% ipython --no-banner

In [1]: import numpy as np

In [2]: np.set_printoptions(precision=4, suppress=True, linewidth=140)

In [3]: tidy = lambda a: np.round(a, 4) + 0

In [4]: E = np.loadtxt("case4.csv", delimiter=",")

In [5]: tidy(E)
Out[5]: 
array([[0.1667, 0.1667, 0.    , 0.1667, 0.    , 0.1667, 0.1667, 0.1667, 0.    ],
       [0.    , 1.    , 0.    , 0.    , 0.    , 0.    , 0.    , 0.    , 0.    ],
       [0.    , 0.    , 0.4   , 0.2   , 0.    , 0.    , 0.2   , 0.2   , 0.    ],
       [0.    , 0.    , 0.25  , 0.25  , 0.    , 0.25  , 0.    , 0.    , 0.25  ],
       [0.    , 0.    , 0.    , 0.    , 0.6667, 0.    , 0.3333, 0.    , 0.    ],
       [0.25  , 0.    , 0.    , 0.    , 0.    , 0.5   , 0.25  , 0.    , 0.    ],
       [0.    , 0.3333, 0.    , 0.    , 0.3333, 0.    , 0.3333, 0.    , 0.    ],
       [0.    , 0.25  , 0.25  , 0.    , 0.25  , 0.    , 0.    , 0.25  , 0.    ],
       [0.    , 0.25  , 0.    , 0.25  , 0.    , 0.    , 0.    , 0.25  , 0.25  ]])

In [6]: np.allclose(E[:-1].T @ np.linalg.lstsq(E[:-1].T, E[-1])[0], E[-1])
Out[6]: True

In [7]: tidy(np.trace(np.linalg.pinv(E) @ E))
Out[7]: np.float64(8.0)

In [8]: np.linalg.lstsq(E[:-1].T, E[-1])[2]
Out[8]: np.int32(8)

In [9]: np.abs(np.diag(np.linalg.qr(E)[1])) > 1e-9
Out[9]: array([ True,  True,  True,  True,  True,  True,  True,  True, False])

In [10]: np.linalg.cond(E) > 100
Out[10]: np.True_

In [11]: np.linalg.matrix_rank(E, rtol=0.1)
Out[11]: np.int64(7)

In [12]: rng = np.random.default_rng(8787)

In [13]: out = E + rng.integers(-2, 3, (9, 8)) @ rng.integers(-2, 3, (8, 9))

In [14]: tidy(out)
Out[14]: 
array([[ -3.8333,  -2.8333,  -6.    ,  11.1667,  -8.    ,   7.1667,   5.1667,  -1.8333,   3.    ],
       [ -2.    ,   4.    ,   1.    ,   0.    ,   1.    , -11.    ,  -4.    ,  -8.    ,   3.    ],
       [  5.    ,  -8.    ,  -1.6   ,   4.2   ,  -7.    ,   3.    ,   7.2   ,  -0.8   ,   5.    ],
       [ -1.    ,   3.    ,   5.25  ,   0.25  ,   2.    ,   8.25  ,   8.    ,   9.    ,   3.25  ],
       [-10.    ,  -1.    ,  -3.    ,   0.    ,   5.6667,   1.    ,  -6.6667,   8.    , -10.    ],
       [  1.25  ,  -5.    ,   0.    ,  -3.    ,   1.    ,  -7.5   ,  -1.75  ,   1.    ,   0.    ],
       [  2.    ,   2.3333,   0.    ,  -6.    ,  -0.6667,  -4.    ,  -6.6667,   2.    ,  -9.    ],
       [  2.    ,   1.25  ,   2.25  ,  -2.    ,   2.25  , -11.    ,  -7.    ,  -8.75  ,  -6.    ],
       [  5.    ,  -2.75  ,  -4.    ,  -0.75  ,  -9.    ,   6.    ,   3.    ,   5.25  ,   1.25  ]])

In [15]: out - E
Out[15]: 
array([[ -4.,  -3.,  -6.,  11.,  -8.,   7.,   5.,  -2.,   3.],
       [ -2.,   3.,   1.,   0.,   1., -11.,  -4.,  -8.,   3.],
       [  5.,  -8.,  -2.,   4.,  -7.,   3.,   7.,  -1.,   5.],
       [ -1.,   3.,   5.,   0.,   2.,   8.,   8.,   9.,   3.],
       [-10.,  -1.,  -3.,   0.,   5.,   1.,  -7.,   8., -10.],
       [  1.,  -5.,   0.,  -3.,   1.,  -8.,  -2.,   1.,   0.],
       [  2.,   2.,   0.,  -6.,  -1.,  -4.,  -7.,   2.,  -9.],
       [  2.,   1.,   2.,  -2.,   2., -11.,  -7.,  -9.,  -6.],
       [  5.,  -3.,  -4.,  -1.,  -9.,   6.,   3.,   5.,   1.]])

In [16]: tidy(np.linalg.svd(out - E, compute_uv=False))
Out[16]: array([32.7491, 22.7821, 16.1599, 15.0897,  9.2602,  5.6604,  3.8294,  0.4187,  0.    ])

In [17]: tidy(np.linalg.norm(E[6], 1)), tidy(np.linalg.norm(E[6], np.inf))
Out[17]: (np.float64(1.0), np.float64(0.3333))

In [18]: tidy(np.linalg.norm(E, axis=1))
Out[18]: array([0.4082, 1.    , 0.5292, 0.5   , 0.7454, 0.6124, 0.5774, 0.5   , 0.5   ])

In [19]: tidy(E[6] @ E[0])
Out[19]: np.float64(0.1111)

In [20]: tidy(np.linalg.norm(E, axis=0))
Out[20]: array([0.3005, 1.1242, 0.5339, 0.4391, 0.7862, 0.5833, 0.5937, 0.4391, 0.3536])

In [21]: np.linalg.norm(E, axis=1).argmax()
Out[21]: np.int64(1)

In [22]: theta = np.radians(15)

In [23]: Rm = np.eye(9)

In [24]: Rm[8, 8] = Rm[2, 2] = np.cos(theta)

In [25]: Rm[8, 2], Rm[2, 8] = -np.sin(theta), np.sin(theta)

In [26]: tidy(Rm)
Out[26]: 
array([[ 1.    ,  0.    ,  0.    ,  0.    ,  0.    ,  0.    ,  0.    ,  0.    ,  0.    ],
       [ 0.    ,  1.    ,  0.    ,  0.    ,  0.    ,  0.    ,  0.    ,  0.    ,  0.    ],
       [ 0.    ,  0.    ,  0.9659,  0.    ,  0.    ,  0.    ,  0.    ,  0.    ,  0.2588],
       [ 0.    ,  0.    ,  0.    ,  1.    ,  0.    ,  0.    ,  0.    ,  0.    ,  0.    ],
       [ 0.    ,  0.    ,  0.    ,  0.    ,  1.    ,  0.    ,  0.    ,  0.    ,  0.    ],
       [ 0.    ,  0.    ,  0.    ,  0.    ,  0.    ,  1.    ,  0.    ,  0.    ,  0.    ],
       [ 0.    ,  0.    ,  0.    ,  0.    ,  0.    ,  0.    ,  1.    ,  0.    ,  0.    ],
       [ 0.    ,  0.    ,  0.    ,  0.    ,  0.    ,  0.    ,  0.    ,  1.    ,  0.    ],
       [ 0.    ,  0.    , -0.2588,  0.    ,  0.    ,  0.    ,  0.    ,  0.    ,  0.9659]])

In [27]: out = E @ Rm.T

In [28]: np.allclose(E @ E.T, out @ out.T)
Out[28]: True

In [29]: np.allclose(np.linalg.norm(E, axis=1), np.linalg.norm(out, axis=1))
Out[29]: True

In [30]: arr = np.load("mat.npy")

In [31]: arr
Out[31]: 
array([[-3.2224, -6.3309, -2.1253, 10.7374],
       [-3.4469, -6.6752, -2.2937,  7.6794],
       [-7.7413, -1.4487, 12.1424,  4.2106],
       [-8.6559, -1.7114,  9.9669,  4.5203],
       [-7.5978, -0.1456, 10.1256,  3.2468],
       [-4.2263, -5.9928, -1.0473, 10.6228],
       [-4.8765, -6.2235, -0.5692,  7.8962],
       [-5.3639, -5.7365, -1.0619,  9.3258],
       [-4.7273, -6.8977, -1.8306,  9.7999],
       [-9.478 , -2.0455, 11.3487,  5.5719],
       [-7.9299, -0.9828, 10.254 ,  4.9586],
       [-6.7116, -2.221 , 10.7531,  4.3359],
       [-4.7114, -5.9766, -2.5713,  9.7507],
       [-6.8213, -1.4847,  9.7647,  6.3714],
       [-3.189 , -5.1148, -1.0283,  5.9758],
       [-9.4424, -2.2006,  9.7938,  3.3608],
       [-4.6237, -5.5482, -3.0996,  9.7676],
       [-4.1137, -6.0088, -0.5845,  7.699 ],
       [-3.8133, -5.4234, -2.2513,  7.7129],
       [-5.4371, -6.6997, -0.7052,  8.4743]])

In [32]: W2 = arr[[4, 7]].astype(float)

In [33]: for _ in range(3):
    ...:     idx = np.linalg.norm(arr[:, None] - W2, axis=-1).argmin(axis=1)
    ...:     W2 = np.array([arr[idx == j].mean(axis=0) for j in range(2)])
    ...: 

In [34]: idx
Out[34]: array([1, 1, 0, 0, 0, 1, 1, 1, 1, 0, 0, 0, 1, 0, 1, 0, 1, 1, 1, 1])

In [35]: np.bincount(idx)
Out[35]: array([ 8, 12])

In [36]: np.abs(W2[1] - W2[0]).argmax()
Out[36]: np.int64(2)

In [37]: tidy(W2[1] - W2[0])
Out[37]: array([  3.7346,  -4.5223, -12.116 ,   4.2148])

In [38]: cov = np.cov(arr, rowvar=False)

In [39]: tidy(np.linalg.eigvalsh(cov)[::-1])
Out[39]: array([51.1589,  1.459 ,  0.6952,  0.3757])

In [40]: tidy(np.polyfit(arr[:, 1], arr[:, 2], 1))
Out[40]: array([ 2.4977, 13.8478])

In [41]: tidy(np.corrcoef(arr[:, 1], arr[:, 2])[0, 1])
Out[41]: np.float64(0.9547)
